>>> import numpy as np
>>> from numpy import linalg as LA
>>> np.set_printoptions(precision=2, suppress=True, linewidth=140, legacy="1.25")
>>> arr = np.loadtxt("data.csv", delimiter=",")
>>> print(arr)
[[ 4.6   1.16  1.58]
 [ 4.62  1.77  0.69]
 [ 4.46  0.71  2.14]
 [ 4.63  1.31  1.37]
 [ 3.86 -0.28  3.17]
 [-3.57  0.61 -3.45]
 [ 4.62  1.83  0.6 ]
 [ 2.71 -1.38  3.97]
 [-0.25  2.72 -4.19]
 [-0.69 -3.    3.94]
 [-1.11  2.35 -4.27]
 [ 1.31 -2.26  4.27]
 [-2.94 -3.14  2.54]
 [ 4.58  1.98  0.35]
 [ 4.44  0.66  2.19]
 [ 2.3  -1.68  4.11]]
>>> print(np.argsort(-LA.norm(arr, axis=0).round(6), kind="stable")[:3])
[0 2 1]
>>> print(LA.cond(arr) > 100)
True
>>> print([round(float(x), 2) for x in LA.svd(arr, compute_uv=False)[:3]])
[16.19, 11.74, 0.0]
>>> Uu, s, vt = LA.svd(arr)
>>> vecs = vt[:(s > 1e-8).sum()]
>>> rng = np.random.default_rng(594)
>>> vec = arr[11] + -3 * arr[13] + rng.integers(2) * np.eye(3)[1]
>>> print(vec)
[-12.43  -7.19   3.22]
>>> print(LA.matrix_rank(np.vstack([arr, vec])))
3
>>> print(np.diag(vecs.T @ vecs))
[0.86 0.41 0.73]
>>> E = np.loadtxt("dump.csv", delimiter=",")
>>> print(E)
[[-12.85   8.52 -12.95]
 [ -6.27  -5.6    5.45]
 [ -5.28  -4.65   5.52]
 [-12.71  -9.21   9.13]
 [  5.79   5.94  -5.87]
 [-15.09   9.59 -14.06]
 [-11.7    3.72  -7.78]
 [ 17.53   5.08  -3.21]
 [ 10.78   5.86  -5.77]
 [ 13.73  -6.16   9.55]
 [-12.4   -2.94   1.21]
 [-25.98   3.53  -8.69]
 [-16.1    1.59  -4.56]
 [ 11.28   2.13   0.41]
 [  2.67  -2.34   2.94]
 [ -2.84   2.24  -3.16]
 [  4.3    8.15  -8.55]
 [-10.13  -8.01   7.29]
 [  2.6    7.36  -7.53]
 [ -6.53   4.98  -6.46]]
>>> cov = np.cov(E, rowvar=False)
>>> print(LA.eigvalsh(cov)[::-1])
[138.37  81.92   0.13]
>>> print(np.argwhere(np.triu(np.abs(np.corrcoef(E.T)) > 0.8, 1)))
[[1 2]]
>>> print(np.polyfit(E[:, 0], E[:, 1], 1))
[0.05 1.65]
>>> cen = (E - E.mean(axis=0)) / E.std(axis=0)
>>> print(np.argwhere(np.abs(cen) > 2))
[]
>>> print(cen.std(axis=0))
[1. 1. 1.]
>>> beta = LA.lstsq(np.delete(cen, 2, axis=1), cen[:, 2])[0]
>>> print(np.abs(beta).argmax())
1
>>> print(np.round(1 - np.var(cen[:, 2] - np.delete(cen, 2, axis=1) @ beta), 2))
0.99
>>> P = E @ LA.solve(E.T @ E, E.T)
>>> print(P @ E[:, 2])
[-12.95   5.45   5.52   9.13  -5.87 -14.06  -7.78  -3.21  -5.77   9.55   1.21  -8.69  -4.56   0.41   2.94  -3.16  -8.55   7.29  -7.53
  -6.46]
>>> print(np.round(LA.eigvalsh(P), 2) + 0)
[0. 0. 0. 0. 0. 0. 0. 0. 0. 0. 0. 0. 0. 0. 0. 0. 0. 1. 1. 1.]
>>> mat = np.load("sample15.npy")
>>> print(mat)
[[0.17 0.33 0.33 0.17]
 [0.33 0.33 0.   0.33]
 [0.25 0.   0.25 0.5 ]
 [0.25 0.25 0.12 0.38]]
>>> vec = np.array([4, 4, 3, 0])
>>> rhs = mat @ vec
>>> print(rhs)
[3.   2.67 1.75 2.38]
>>> print(LA.solve(mat.T, mat[0]))
[ 1. -0.  0. -0.]
>>> print(LA.solve(mat, rhs + mat[:, 3]))
[4. 4. 3. 1.]
>>> Y = arr / LA.norm(arr, axis=1, keepdims=True)
>>> cov = Y @ Y.T
>>> print(np.argwhere(np.triu(np.abs(cov) > 0.95, 1)))
[[ 0  1]
 [ 0  2]
 [ 0  3]
 [ 0  6]
 [ 0 13]
 [ 0 14]
 [ 1  3]
 [ 1  6]
 [ 1 13]
 [ 2  3]
 [ 2  4]
 [ 2 14]
 [ 3  6]
 [ 3 13]
 [ 3 14]
 [ 4  5]
 [ 4 14]
 [ 5  7]
 [ 6 13]
 [ 7 15]
 [ 8  9]
 [ 8 10]
 [ 8 11]
 [10 11]
 [10 15]
 [11 15]]
>>> print(LA.norm(Y, axis=1))
[1. 1. 1. 1. 1. 1. 1. 1. 1. 1. 1. 1. 1. 1. 1. 1.]
>>> print(np.allclose(mat, mat.T))
False
>>> print(LA.matrix_power(mat, 2))
[[0.26 0.21 0.16 0.37]
 [0.25 0.31 0.15 0.29]
 [0.23 0.21 0.21 0.35]
 [0.25 0.26 0.16 0.33]]
>>> print(round(np.abs(LA.eigvals(mat)).max(), 2))
1.0
>>> print((mat + mat.T) / 2)
[[0.17 0.33 0.29 0.21]
 [0.33 0.33 0.   0.29]
 [0.29 0.   0.25 0.31]
 [0.21 0.29 0.31 0.38]]
>>> print(np.sort(np.abs(LA.eigvals(mat))))
[0.07 0.2  0.25 1.  ]
>>> feats = np.load("w.npy")
>>> print(feats)
[[ 0.58 -0.7  -0.42]
 [-0.7  -0.16 -0.7 ]
 [-0.42 -0.7   0.58]]
>>> ev, vecs = LA.eigh(feats)
>>> print(LA.eigvalsh(feats + 5 * np.eye(3)))
[4. 6. 6.]
>>> print(LA.svd(feats, compute_uv=False))
[1. 1. 1.]
>>> print(np.round(vecs.T @ vecs, 2) + 0)
[[1. 0. 0.]
 [0. 1. 0.]
 [0. 0. 1.]]
>>> labels = rng.permutation(3)
>>> print(labels)
[1 2 0]
>>> Y = feats[labels][:, labels]
>>> print(Y)
[[-0.16 -0.7  -0.7 ]
 [-0.7   0.58 -0.42]
 [-0.7  -0.42  0.58]]
>>> print([round(float(LA.det(Y[:i, :i])), 2) + 0 for i in range(1, 4)])
[-0.16, -0.58, -1.0]
>>> print(np.all(LA.eigvalsh(Y) > 0))
False
>>> print(round(LA.eigvalsh(Y).min(), 2))
-1.0
>>> u = np.array([3, 5, 1, -2])
>>> data = u[np.abs(np.subtract.outer(np.arange(4), np.arange(4)))]
>>> print(data)
[[ 3  5  1 -2]
 [ 5  3  5  1]
 [ 1  5  3  5]
 [-2  1  5  3]]
>>> print(np.round(LA.eigvalsh(data).min(), 2))
-3.82
>>> print(np.all(LA.eigvalsh(data) > 0))
False
>>> print([round(float(LA.det(data[:i, :i])), 2) + 0 for i in range(1, 5)])
[3.0, -16.0, -76.0, 728.0]
>>> Y = data[0, 0] * data[1:] - np.outer(data[1:, 0], data[0])
>>> print(Y)
[[  0 -16  10  13]
 [  0  10   8  17]
 [  0  13  17   5]]
>>> print(data[:, 0] / data[0, 0])
[ 1.    1.67  0.33 -0.67]
>>> print(LA.matrix_rank(Y), LA.matrix_rank(data))
3 4
>>> ev, vecs = LA.eig(data)
>>> print(np.round(np.prod(ev), 2))
728.0
>>> print(np.sort(LA.eigvals(data @ data)))
[  5.98  14.55  46.45 131.02]
>>> print(ev)
[11.45  6.82 -2.45 -3.82]
>>> print(np.round(data @ vecs[:, 0] - ev[0] * vecs[:, 0], 2) + 0)
[0. 0. 0. 0.]
>>> th = np.radians(118)
>>> R = np.eye(4)
>>> R[3, 3] = R[0, 0] = np.cos(th)
>>> R[3, 0], R[0, 3] = -np.sin(th), np.sin(th)
>>> print(R)
[[-0.47  0.    0.    0.88]
 [ 0.    1.    0.    0.  ]
 [ 0.    0.    1.    0.  ]
 [-0.88  0.    0.   -0.47]]
>>> Y = data @ R.T
>>> print(np.allclose(data @ data.T, Y @ Y.T))
True
>>> print(np.allclose(LA.norm(data, axis=1), LA.norm(Y, axis=1)))
True
>>> print(LA.svd(data, compute_uv=False), LA.svd(Y, compute_uv=False))
[11.45  6.82  3.82  2.45] [11.45  6.82  3.82  2.45]
>>> print(np.abs(Y - data).max(axis=0))
[6.46 0.   0.   8.23]
>>> print(np.round(LA.det(2 * R), 2), np.round(LA.det(R), 2))
16.0 1.0
>>> print(round(float(LA.det(R.T)), 2))
1.0
>>> print(np.poly(R))
[ 1.   -1.06  0.12 -1.06  1.  ]
>>> print(LA.eigvals(R))
[-0.47+0.88j -0.47-0.88j  1.  +0.j    1.  +0.j  ]
>>> print(np.kron(np.eye(2, dtype=int), R))
[[-0.47  0.    0.    0.88 -0.    0.    0.    0.  ]
 [ 0.    1.    0.    0.    0.    0.    0.    0.  ]
 [ 0.    0.    1.    0.    0.    0.    0.    0.  ]
 [-0.88  0.    0.   -0.47 -0.    0.    0.   -0.  ]
 [-0.    0.    0.    0.   -0.47  0.    0.    0.88]
 [ 0.    0.    0.    0.    0.    1.    0.    0.  ]
 [ 0.    0.    0.    0.    0.    0.    1.    0.  ]
 [-0.    0.    0.   -0.   -0.88  0.    0.   -0.47]]
>>> print(round(np.einsum("ii->", R), 2))
1.06
>>> A = np.load("m.npy")
>>> print(A)
[[-0.21 -0.72  1.55  1.85]
 [ 0.27  0.48 -1.21 -1.63]
 [ 0.66 -1.08  1.   -0.2 ]]
>>> print(np.argsort(-LA.norm(A, axis=0).round(6), kind="stable")[:3])
[3 2 1]
>>> print(np.round(LA.norm(A, 2) / LA.norm(A), 2))
0.92
>>> print(LA.cond(A) > 100)
True
>>> print([round(float(x), 2) for x in LA.svd(A, compute_uv=False)[:3]])
[3.37, 1.45, 0.0]
>>> r = LA.matrix_rank(A)
>>> print(r)
2
>>> ns = LA.svd(A)[2][r:].T
>>> print(np.round(A @ ns, 2) + 0)
[[0. 0.]
 [0. 0.]
 [0. 0.]]
>>> print(LA.matrix_rank(A.T @ A), LA.matrix_rank(A @ A.T))
2 2
>>> print([int(LA.matrix_rank(np.delete(A, i, axis=0))) for i in range(3)])
[2, 2, 2]
>>> print(ns @ ns.T)
[[ 0.75  0.27 -0.14  0.31]
 [ 0.27  0.56  0.4  -0.09]
 [-0.14  0.4   0.48 -0.26]
 [ 0.31 -0.09 -0.26  0.22]]
>>> Uu, s, vt = LA.svd(A)
>>> print(s.round(2) + 0)
[3.37 1.45 0.  ]
>>> Y = Uu[:, :2] @ np.diag(s[:2]) @ vt[:2]
>>> print(round(float(LA.norm(A - Y, 2)), 2), np.round(s[2], 2))
0.0 0.0
>>> print(round(np.abs(A - Y).max(), 2))
0.0
>>> print(LA.matrix_rank(Y))
2
>>> s = 10 * 0.2 ** np.arange(3)
>>> J = rng.normal(size=(20, 3)) * rng.permutation(s)
>>> print(J)
[[  1.51  -0.31  -1.78]
 [ -4.15   0.13  -5.86]
 [ -0.8   -0.26  -2.25]
 [ -0.86  -1.14 -25.51]
 [ -0.6   -0.33   5.35]
 [  0.98   1.16  -8.32]
 [ -3.17  -0.13 -13.41]
 [  4.69   0.02  12.76]
 [  2.45   0.17 -21.26]
 [ -0.84  -0.62  21.52]
 [ -1.57   0.12  -9.2 ]
 [  1.93   0.24  10.28]
 [ -0.13   0.42   1.72]
 [ -1.38   0.12 -10.76]
 [ -1.21   0.3   -6.57]
 [  4.33   0.24 -15.24]
 [ -0.28   0.55  14.12]
 [ -0.42   0.09   1.22]
 [  1.29   0.3    4.78]
 [  3.83   0.47  19.89]]
>>> P = J @ LA.solve(J.T @ J, J.T)
>>> print(round(float(np.trace(P)), 2))
3.0
>>> print(LA.matrix_rank(np.eye(20) - P))
17
>>> print(np.allclose(P @ P, P))
True
>>> w1 = np.array([[-1, 1, -2, 2, -2, -2],
...     [-1, 1, -1, 1, -1, 1],
...     [2, -1, -2, -1, -1, 1]])
>>> beta = np.array([1, -4, -5, 3, 0, -1])
>>> hid = np.maximum(J @ w1 + beta, 0)
>>> print((hid > 0).mean(axis=0))
[0.45 0.4  0.5  0.7  0.5  0.5 ]
>>> print(LA.matrix_rank(hid))
6
>>> print((hid > 0).astype(int))
[[0 0 0 1 0 0]
 [0 0 1 1 1 1]
 [0 0 1 1 1 0]
 [0 1 1 1 1 0]
 [1 0 0 0 0 1]
 [0 1 1 1 1 0]
 [0 1 1 1 1 0]
 [1 0 0 0 0 1]
 [0 1 1 1 1 0]
 [1 0 0 0 0 1]
 [0 1 1 1 1 0]
 [1 0 0 0 0 1]
 [1 0 0 1 0 1]
 [0 1 1 1 1 0]
 [0 1 1 1 1 0]
 [0 1 1 1 1 0]
 [1 0 0 0 0 1]
 [1 0 0 1 0 1]
 [1 0 0 1 0 1]
 [1 0 0 0 0 1]]
>>> Z = np.array([[7, 9], [5, 1], [4, 6], [0, 0], [3, 1], [7, 4]])
>>> print(w1 @ Z)
[[-30 -30]
 [ -2 -11]
 [  5   8]]
>>> Y = np.c_[J[:, :2] @ np.array([[1, 2], [0, 1]]), np.array([0, 0, 2, 5, 2, 2, 4, 1, 0, 1, 5, 3, 3, 4, 0, 1, 5, 1, 4, 4])]
>>> print(Y.round(2) + 0)
[[ 1.51  2.7   0.  ]
 [-4.15 -8.17  0.  ]
 [-0.8  -1.87  2.  ]
 [-0.86 -2.86  5.  ]
 [-0.6  -1.54  2.  ]
 [ 0.98  3.13  2.  ]
 [-3.17 -6.48  4.  ]
 [ 4.69  9.41  1.  ]
 [ 2.45  5.08  0.  ]
 [-0.84 -2.29  1.  ]
 [-1.57 -3.03  5.  ]
 [ 1.93  4.1   3.  ]
 [-0.13  0.16  3.  ]
 [-1.38 -2.65  4.  ]
 [-1.21 -2.13  0.  ]
 [ 4.33  8.9   1.  ]
 [-0.28  0.    5.  ]
 [-0.42 -0.75  1.  ]
 [ 1.29  2.88  4.  ]
 [ 3.83  8.14  4.  ]]
>>> print(LA.norm(LA.qr(J)[0].T @ Y, axis=0) ** 2 / ((Y ** 2).sum(axis=0) + 1e-12))
[1.   1.   0.02]
>>> print(LA.matrix_rank(Y))
3
>>> print(np.round(LA.lstsq(J, Y[:, 0])[0], 2) + 0)
[1. 0. 0.]
